$ python -q
>>> import numpy as np
>>> np.set_printoptions(precision=1, suppress=True, linewidth=160)
>>> B = np.array([[-3, -2, 3, -1, -1, 2, -2], [0, 2, -3, -1, 3, -2, -2]])
>>> J = B.T @ B
>>> print(J)
[[  9   6  -9   3   3  -6   6]
 [  6   8 -12   0   8  -8   0]
 [ -9 -12  18   0 -12  12   0]
 [  3   0   0   2  -2   0   4]
 [  3   8 -12  -2  10  -8  -4]
 [ -6  -8  12   0  -8   8   0]
 [  6   0   0   4  -4   0   8]]
>>> U, sigma, Vt = np.linalg.svd(J)
>>> evecs = Vt[:(sigma > 1e-8).sum()]
>>> rng = np.random.default_rng(217)
>>> x0 = J[3] + -2 * J[5] + rng.integers(2) * np.eye(7)[3]
>>> print(x0)
[ 15.  16. -24.   3.  14. -16.   4.]
>>> print(np.round(np.linalg.norm(x0 - evecs.T @ evecs @ x0), 1))
0.9
>>> print(np.round(evecs.T @ evecs, 1) + 0)
[[ 0.4  0.1 -0.2  0.2 -0.1 -0.1  0.4]
 [ 0.1  0.2 -0.3  0.   0.2 -0.2  0. ]
 [-0.2 -0.3  0.4  0.  -0.3  0.3  0. ]
 [ 0.2  0.   0.   0.1 -0.1  0.   0.2]
 [-0.1  0.2 -0.3 -0.1  0.3 -0.2 -0.2]
 [-0.1 -0.2  0.3  0.  -0.2  0.2  0. ]
 [ 0.4  0.   0.   0.2 -0.2  0.   0.5]]
>>> print(np.diag(evecs.T @ evecs))
[0.4 0.2 0.4 0.1 0.3 0.2 0.5]
>>> print(np.allclose(evecs.T @ evecs @ x0, x0))
False
>>> print(round(float(np.linalg.norm(J, 2) / np.linalg.norm(J)), 1))
0.9
>>> B = J / np.sqrt((J ** 2).mean(axis=1, keepdims=True))
>>> print(B[3])
[ 1.4  0.   0.   0.9 -0.9  0.   1.8]
>>> print(np.allclose(J[:-1].T @ np.linalg.lstsq(J[:-1].T, J[-1])[0], J[-1]))
True
>>> print(np.unique(J.round(6), axis=0).shape)
(7, 7)
>>> print(np.linalg.lstsq(J[:-1].T, J[-1])[2])
2
>>> print(np.abs(np.diag(np.linalg.qr(J)[1])) > 1e-9)
[ True  True False False False False False]
>>> print(round(float(np.trace(np.linalg.pinv(J) @ J)), 1))
2.0
>>> print(np.round(J @ np.linalg.pinv(J) @ J, 1) + 0)
[[  9.   6.  -9.   3.   3.  -6.   6.]
 [  6.   8. -12.   0.   8.  -8.   0.]
 [ -9. -12.  18.   0. -12.  12.   0.]
 [  3.   0.   0.   2.  -2.   0.   4.]
 [  3.   8. -12.  -2.  10.  -8.  -4.]
 [ -6.  -8.  12.   0.  -8.   8.   0.]
 [  6.   0.   0.   4.  -4.   0.   8.]]
>>> r = np.linalg.matrix_rank(J)
>>> print(r)
2
>>> ns = np.linalg.svd(J)[2][r:].T
>>> print(np.linalg.matrix_rank(J.T @ J), np.linalg.matrix_rank(J @ J.T))
2 2
>>> print([int(np.linalg.matrix_rank(J[:, :j + 1])) for j in range(7)])
[1, 2, 2, 2, 2, 2, 2]
>>> print(np.allclose(J @ ns, 0))
True
>>> print([int(np.linalg.matrix_rank(J[:i])) for i in range(1, len(J) + 1)])
[1, 2, 2, 2, 2, 2, 2]
>>> data = np.loadtxt("run13.csv", delimiter=",")
>>> print(data)
[[ 0.  0.  0.  0.  0.  0.  5. -4.  0. -4.]
 [ 0.  0.  0.  0.  0.  0.  1.  0.  0.  0.]
 [-3.  4. -2.  5.  0.  0.  0.  0.  0.  0.]
 [ 0.  1.  0.  0.  0.  0.  0.  0.  0.  0.]]
>>> u = np.array([9, -5])
>>> print(np.correlate(data[2], data[1], "full"))
[ 0.  0.  0. -3.  4. -2.  5.  0.  0.  0.  0.  0.  0.  0.  0.  0.  0.  0.  0.]
>>> print(np.convolve(data[2], u))
[-27.  51. -38.  55. -25.   0.   0.   0.   0.   0.   0.]
>>> x0 = np.array([1, 8, -1, 4, -2, 7, 8, 0, -6, 1])
>>> print(data @ np.eye(10)[1])
[0. 0. 4. 1.]
>>> print(data @ np.ones(10))
[-3.  1.  4.  1.]
>>> print((data @ x0).argmax())
2
>>> print(data @ x0)
[36.  8. 51.  8.]
>>> print((data * x0).sum(axis=1))
[36.  8. 51.  8.]
>>> print(data * x0)
[[ 0.  0. -0.  0. -0.  0. 40. -0. -0. -4.]
 [ 0.  0. -0.  0. -0.  0.  8.  0. -0.  0.]
 [-3. 32.  2. 20. -0.  0.  0.  0. -0.  0.]
 [ 0.  8. -0.  0. -0.  0.  0.  0. -0.  0.]]
>>> def softmax(z):
...     e = np.exp(z - z.max(axis=-1, keepdims=True))
...     return e / e.sum(axis=-1, keepdims=True)
... 
>>> print(softmax(data[3] + 2))
[0.1 0.2 0.1 0.1 0.1 0.1 0.1 0.1 0.1 0.1]
>>> print(np.round(softmax(10 * data[3]), 1) + 0)
[0. 1. 0. 0. 0. 0. 0. 0. 0. 0.]
>>> att = data @ data.T / np.sqrt(10)
>>> print(softmax(att).round(6).argmax(axis=1))
[0 0 2 2]
>>> print(softmax(att)[3] @ data)
[-1.5  2.2 -1.   2.6  0.   0.   0.9 -0.6  0.  -0.6]
>>> A = np.loadtxt("mat.csv", delimiter=",")
>>> print(A)
[[0. 1. 4. 2. 3. 7. 3. 9. 2. 5. 4.]
 [0. 0. 4. 9. 6. 8. 8. 6. 7. 8. 0.]
 [0. 0. 0. 7. 1. 2. 0. 2. 6. 4. 3.]
 [0. 0. 0. 0. 9. 4. 9. 6. 5. 6. 4.]
 [0. 0. 0. 0. 0. 1. 3. 1. 3. 0. 4.]
 [0. 0. 0. 0. 0. 0. 4. 4. 0. 3. 9.]
 [0. 0. 0. 0. 0. 0. 0. 8. 8. 2. 8.]
 [0. 0. 0. 0. 0. 0. 0. 0. 0. 8. 4.]
 [0. 0. 0. 0. 0. 0. 0. 0. 0. 8. 5.]
 [0. 0. 0. 0. 0. 0. 0. 0. 0. 0. 5.]
 [0. 0. 0. 0. 0. 0. 0. 0. 0. 0. 0.]]
>>> print([round(float(x), 1) for x in np.linalg.svd(A, compute_uv=False)[:3]])
[32.3, 15.1, 10.6]
>>> print(np.linalg.matrix_rank(A, rtol=0.1))
6
>>> r = np.linalg.matrix_rank(A)
>>> print(r)
9
>>> ns = np.linalg.svd(A)[2][r:].T
>>> print(np.linalg.matrix_rank(A.T @ A), np.linalg.matrix_rank(A @ A.T))
9 9
>>> print(ns.shape)
(11, 2)
>>> print(np.round(A @ ns, 1) + 0)
[[0. 0.]
 [0. 0.]
 [0. 0.]
 [0. 0.]
 [0. 0.]
 [0. 0.]
 [0. 0.]
 [0. 0.]
 [0. 0.]
 [0. 0.]
 [0. 0.]]
>>> W0 = np.array([[4.0, 3.0, 3.0, 3.0, 0.0],
...     [3.0, 4.0, 3.0, 3.0, 0.0],
...     [3.0, 3.0, 4.0, 3.0, 0.0],
...     [3.0, 3.0, 3.0, 4.0, 0.0],
...     [0.0, 0.0, 0.0, 0.0, 4.0]])
>>> print(W0)
[[4. 3. 3. 3. 0.]
 [3. 4. 3. 3. 0.]
 [3. 3. 4. 3. 0.]
 [3. 3. 3. 4. 0.]
 [0. 0. 0. 0. 4.]]
>>> Lm = np.linalg.cholesky(W0)
>>> print(W0 / np.sqrt(np.outer(np.diag(W0), np.diag(W0))))
[[1.  0.8 0.8 0.8 0. ]
 [0.8 1.  0.8 0.8 0. ]
 [0.8 0.8 1.  0.8 0. ]
 [0.8 0.8 0.8 1.  0. ]
 [0.  0.  0.  0.  1. ]]
>>> print(Lm @ Lm.T)
[[4. 3. 3. 3. 0.]
 [3. 4. 3. 3. 0.]
 [3. 3. 4. 3. 0.]
 [3. 3. 3. 4. 0.]
 [0. 0. 0. 0. 4.]]
>>> print(Lm)
[[2.  0.  0.  0.  0. ]
 [1.5 1.3 0.  0.  0. ]
 [1.5 0.6 1.2 0.  0. ]
 [1.5 0.6 0.4 1.1 0. ]
 [0.  0.  0.  0.  2. ]]
>>> B = np.array([[2, 2, -6], [4, -6, -7]])
>>> Z = np.kron(B, W0)
>>> print(round(float(np.linalg.norm(Z, 2)), 1), round(float(np.linalg.norm(B, 2) * np.linalg.norm(W0, 2)), 1))
142.4 142.4
>>> print(np.linalg.matrix_rank(Z))
10
>>> vals, evecs = np.linalg.eig(W0)
>>> print(np.round(W0 @ evecs[:, 0] - vals[0] * evecs[:, 0], 1) + 0)
[0. 0. 0. 0. 0.]
>>> print(np.sort(np.linalg.eigvals(np.linalg.inv(W0))))
[0.1 0.2 1.  1.  1. ]
>>> print(np.sort(np.linalg.eigvals(W0 @ W0)))
[  1.   1.   1.  16. 169.]
>>> print(round(float(np.prod(vals)), 1))
52.0
>>> print(vals)
[ 1. 13.  1.  1.  4.]
>>> print(np.sort(np.linalg.eigvals(W0.T)))
[ 1.  1.  1.  4. 13.]
>>> K = np.load("a.npy")
>>> print(K)
[[-53. -32.  29. -16.]
 [ 60.  37. -30.  15.]
 [-70. -44.  40. -22.]
 [-80. -50.  40. -18.]]
>>> vals, evecs = np.linalg.eig(K)
>>> print(np.sort(np.linalg.eigvals(np.linalg.inv(K))))
[-0.1  0.1  0.2  0.5]
>>> print(vals)
[-8.  2.  7.  5.]
>>> x0 = np.array([1, 2, -4, 4])
>>> target = K @ x0
>>> beta, lr = np.zeros(4), 1 / np.linalg.norm(K, 2) ** 2
>>> for i in range(15):
...     beta -= lr * K.T @ (K @ beta - target)
...     if i % 5 == 0: print(i, round(np.linalg.norm(K @ beta - target), 1))
... 
0 26.1
5 25.9
10 25.8
>>> print(beta)
[ 3.1  1.9 -1.7  0.9]
>>> print(round(float(np.linalg.norm(K, "nuc")), 1))
183.0
>>> print(np.round(np.linalg.norm(K[1], 1), 1), np.round(np.linalg.norm(K[1], np.inf), 1))
142.0 60.0
>>> print(np.linalg.norm(K, axis=1).argmax())
3
>>> F = np.load("case8.npy")
>>> print(F)
[[ 3. -3. -3.  2.  2.  2.  1.  2.  2. -3. -2.  1.]
 [ 3. -1.  0. -3.  1.  2.  2. -2. -1.  3.  3.  0.]
 [ 1. -2.  0.  0.  3.  3. -3.  0. -1.  3.  2. -1.]
 [ 3. -2. -1. -1.  1. -1.  1. -3. -2.  2.  0. -3.]
 [ 0. -3.  3. -3.  0.  3.  0. -3.  1. -1.  3.  1.]
 [ 3. -1. -1. -1.  1.  1.  1. -3. -1.  3.  3. -1.]
 [ 0. -1. -3. -2. -1. -1.  3. -2. -1.  1. -2. -3.]
 [-3. -3. -2. -3. -3.  3.  2. -2. -2.  2. -1. -3.]
 [ 0.  3.  0.  3.  0. -3.  1.  2. -1.  3. -2. -3.]
 [ 0.  0.  0.  0.  0.  0.  0.  0.  0. -3.  3. -2.]
 [ 0.  0.  0.  0.  0.  0.  0.  0.  0. -1. -4.  0.]
 [ 0.  0.  0.  0.  0.  0.  0.  0.  0.  4.  1. -1.]]
>>> x0 = np.array([0, 0, 1, 1, -3, 2, 1, -1, -2, -3, 3, 1])
>>> target = F @ x0
>>> print(target)
[ -4.   4.  -8.  -8.  20.   2.  -9.   6. -20.  16.  -9. -10.]
>>> print(np.round(np.linalg.solve(F, target + F[:, 2]), 1) + 0)
[ 0.  0.  2.  1. -3.  2.  1. -1. -2. -3.  3.  1.]
>>> print(np.round(np.linalg.solve(F, target), 1) + 0)
[ 0.  0.  1.  1. -3.  2.  1. -1. -2. -3.  3.  1.]
>>> print(np.round(np.linalg.solve(F.T, F[8]), 1) + 0)
[0. 0. 0. 0. 0. 0. 0. 0. 1. 0. 0. 0.]
>>> print(np.round(np.linalg.solve(F, 4 * target), 1) + 0)
[  0.   0.   4.   4. -12.   8.   4.  -4.  -8. -12.  12.   4.]
